% ipython --no-banner

In [1]: import numpy as np

In [2]: np.set_printoptions(precision=3, suppress=True, linewidth=160)

In [3]: arr = np.load("a.npy")

In [4]: print(arr)
[[-0.2 -0.6 -0.3 16.  -0.2 -1.3 -0.5]
 [-0.3 -0.2 -2.  14.  -0.9  0.   0.8]
 [-0.1 -0.2  1.2 24.  -0.1 -2.3 -1.4]]

In [5]: print(np.linalg.matrix_rank(arr, rtol=0.1))
1

In [6]: print([round(float(x), 3) for x in np.linalg.svd(arr, compute_uv=False)[:3]])
[32.175, 3.053, 0.485]

In [7]: Uu, s, Vh = np.linalg.svd(arr)

In [8]: print(np.argmax(s[:-1] / (s[1:] + 1e-6)) + 1)
1

In [9]: Y = Uu[:, :1] @ np.diag(s[:1]) @ Vh[:1]

In [10]: print(round(float(np.abs(arr - Y).max()), 3))
1.949

In [11]: print(round(float(np.linalg.norm(arr - Y) / np.linalg.norm(arr)), 3))
0.096

In [12]: t3 = np.stack([arr, 4 * arr, arr[::-1]])

In [13]: print((t3 @ arr.T).shape)
(3, 3, 3)

In [14]: print(t3.sum(axis=0))
[[ -1.1  -3.2  -0.3 104.   -1.1  -8.8  -3.9]
 [ -1.8  -1.2 -12.   84.   -5.4   0.    4.8]
 [ -0.7  -1.6   5.7 136.   -0.7 -12.8  -7.5]]

In [15]: print(t3.shape)
(3, 3, 7)

In [16]: u, v = arr[1], arr[2]

In [17]: print(u @ v)
332.64

In [18]: print(np.round(u @ u, 3))
201.58

In [19]: p = (u @ v) / (u @ u) * u

In [20]: print(np.round((v - p) @ u, 3))
-0.0

In [21]: print(v - p)
[ 0.395  0.13   4.5    0.898  1.385 -2.3   -2.72 ]

In [22]: print(np.count_nonzero(arr))
20

In [23]: print(arr.mean(axis=0))
[-0.2   -0.333 -0.367 18.    -0.4   -1.2   -0.367]

In [24]: print(np.linalg.svd(arr, compute_uv=False))
[32.175  3.053  0.485]

In [25]: print(np.linalg.matrix_rank(arr))
3

In [26]: print(arr.sum(axis=0))
[-0.6 -1.  -1.1 54.  -1.2 -3.6 -1.1]

In [27]: W0 = np.loadtxt("mat.csv", delimiter=",")

In [28]: print(W0)
[[0.5 0.5 0. ]
 [0.  1.  0. ]
 [0.  0.  1. ]]

In [29]: u = np.array([-3, -4, 5])

In [30]: Y = W0 + np.outer(u, np.eye(3)[2])

In [31]: print(Y)
[[ 0.5  0.5 -3. ]
 [ 0.   1.  -4. ]
 [ 0.   0.   6. ]]

In [32]: print(round(np.linalg.det(Y) / np.linalg.det(W0), 3), round(1 + np.linalg.solve(W0, u)[2], 3))
6.0 6.0

In [33]: print(np.linalg.matrix_rank(np.linalg.inv(Y) - np.linalg.inv(W0), tol=1e-8))
1
